$ ipython --no-banner

In [1]: import numpy as np

In [2]: from numpy import linalg as LA

In [3]: np.set_printoptions(precision=2, suppress=True, linewidth=200, sign=" ")

In [4]: feats = np.array([[0, 0, 0, 0, 0, 0],
   ...:     [0, 0, 0, 0, 0, 0],
   ...:     [2, 1, 0, 0, 0, 0],
   ...:     [0, 0, 0, 0, 0, 0],
   ...:     [0, 0, 0, 0, 0, 0],
   ...:     [0, 0, 2, 1, 0, 0],
   ...:     [0, 0, 0, 0, 0, 0],
   ...:     [0, 0, 0, 0, 0, 0],
   ...:     [0, 0, 0, 0, 2, 1]])

In [5]: left, s, VT = LA.svd(feats)

In [6]: V = VT[:(s > 1e-8).sum()]

In [7]: rng = np.random.default_rng(8399)

In [8]: x0 = feats[0] + -3 * feats[3] + rng.integers(2) * np.eye(6)[3]

In [9]: x0
Out[9]: array([ 0.,  0.,  0.,  1.,  0.,  0.])

In [10]: round(LA.norm(x0 - V.T @ V @ x0), 2)
Out[10]: np.float64(0.89)

In [11]: np.diag(V.T @ V)
Out[11]: array([ 0.8,  0.2,  0.8,  0.2,  0.8,  0.2])

In [12]: print(V.T @ V)
[[ 0.8  0.4  0.   0.   0.   0. ]
 [ 0.4  0.2  0.   0.   0.   0. ]
 [ 0.   0.   0.8  0.4  0.   0. ]
 [ 0.   0.   0.4  0.2  0.   0. ]
 [ 0.   0.   0.   0.   0.8  0.4]
 [ 0.   0.   0.   0.   0.4  0.2]]

In [13]: gram = feats.T @ feats

In [14]: LA.eigvalsh(gram)[::-1]
Out[14]: array([ 5.,  5.,  5.,  0.,  0.,  0.])

In [15]: print(LA.svd(feats, compute_uv=False) ** 2)
[ 5.  5.  5.  0.  0.  0.]

In [16]: gram
Out[16]: 
array([[ 4,  2,  0,  0,  0,  0],
       [ 2,  1,  0,  0,  0,  0],
       [ 0,  0,  4,  2,  0,  0],
       [ 0,  0,  2,  1,  0,  0],
       [ 0,  0,  0,  0,  4,  2],
       [ 0,  0,  0,  0,  2,  1]])

In [17]: np.diag(gram)
Out[17]: array([ 4,  1,  4,  1,  4,  1])

In [18]: np.round(LA.norm(feats[2], 1), 2), np.round(LA.norm(feats[2], np.inf), 2)
Out[18]: (np.float64(3.0), np.float64(2.0))

In [19]: round(LA.norm(feats[2] - feats[5]), 2)
Out[19]: np.float64(3.16)

In [20]: LA.norm(feats, axis=1)
Out[20]: array([ 0.  ,  0.  ,  2.24,  0.  ,  0.  ,  2.24,  0.  ,  0.  ,  2.24])

In [21]: left, s, VT = LA.svd(feats)

In [22]: s
Out[22]: array([ 2.24,  2.24,  2.24,  0.  ,  0.  ,  0.  ])

In [23]: B = left[:, :3] @ np.diag(s[:3]) @ VT[:3]

In [24]: B
Out[24]: 
array([[ 0.,  0.,  0.,  0.,  0.,  0.],
       [ 0.,  0.,  0.,  0.,  0.,  0.],
       [ 2.,  1.,  0.,  0.,  0.,  0.],
       [ 0.,  0.,  0.,  0.,  0.,  0.],
       [ 0.,  0.,  0.,  0.,  0.,  0.],
       [ 0.,  0.,  2.,  1.,  0.,  0.],
       [ 0.,  0.,  0.,  0.,  0.,  0.],
       [ 0.,  0.,  0.,  0.,  0.,  0.],
       [ 0.,  0.,  0.,  0.,  2.,  1.]])

In [25]: round(float(LA.norm(feats - B) / LA.norm(feats)), 2)
Out[25]: 0.0

In [26]: np.abs(feats - B).max()
Out[26]: np.float64(0.0)

In [27]: feats @ LA.pinv(feats) @ feats
Out[27]: 
array([[ 0.,  0.,  0.,  0.,  0.,  0.],
       [ 0.,  0.,  0.,  0.,  0.,  0.],
       [ 2.,  1.,  0.,  0.,  0.,  0.],
       [ 0.,  0.,  0.,  0.,  0.,  0.],
       [ 0.,  0.,  0.,  0.,  0.,  0.],
       [ 0.,  0.,  2.,  1.,  0.,  0.],
       [ 0.,  0.,  0.,  0.,  0.,  0.],
       [ 0.,  0.,  0.,  0.,  0.,  0.],
       [ 0.,  0.,  0.,  0.,  2.,  1.]])

In [28]: np.abs(np.diag(LA.qr(feats)[1])) > 1e-9
Out[28]: array([ True, False,  True, False,  True, False])

In [29]: X = np.load("arr.npy")

In [30]: print(X)
[[-2  2  3  0  2]
 [ 2 -2  2  3  0]
 [ 3  2 -2  2  3]
 [ 0  3  2 -2  2]
 [ 2  0  3  2 -2]]

In [31]: u = np.array([0, 2, 1])

In [32]: np.cross(X[3, :3], X[0, :3])
Out[32]: array([ 5, -4,  6])

In [33]: np.polyval(u, X[3])
Out[33]: array([ 1,  7,  5, -3,  5])

In [34]: np.correlate(X[3], X[0], "full")
Out[34]: array([ 0,  6,  4,  5, 16, -8, -2,  8, -4])

In [35]: data = np.array([[-1, 2, -2, 1, -2],
    ...:     [-2, -1, 2, -2, 1],
    ...:     [1, -2, -1, 2, -2],
    ...:     [-2, 1, -2, -1, 2],
    ...:     [2, -2, 1, -2, -1]])

In [36]: data
Out[36]: 
array([[-1,  2, -2,  1, -2],
       [-2, -1,  2, -2,  1],
       [ 1, -2, -1,  2, -2],
       [-2,  1, -2, -1,  2],
       [ 2, -2,  1, -2, -1]])

In [37]: def softmax(z):
    ...:     e = np.exp(z - z.max(axis=-1, keepdims=True))
    ...:     return e / e.sum(axis=-1, keepdims=True)
    ...: 

In [38]: softmax(data[3])
Out[38]: array([ 0.01,  0.25,  0.01,  0.03,  0.69])

In [39]: att = data @ data.T / np.sqrt(5)

In [40]: print(np.round(softmax(att), 2) + 0)
[[ 0.99  0.    0.01  0.01  0.  ]
 [ 0.    0.99  0.    0.01  0.01]
 [ 0.01  0.    0.99  0.    0.01]
 [ 0.01  0.01  0.    0.99  0.  ]
 [ 0.    0.01  0.01  0.    0.99]]
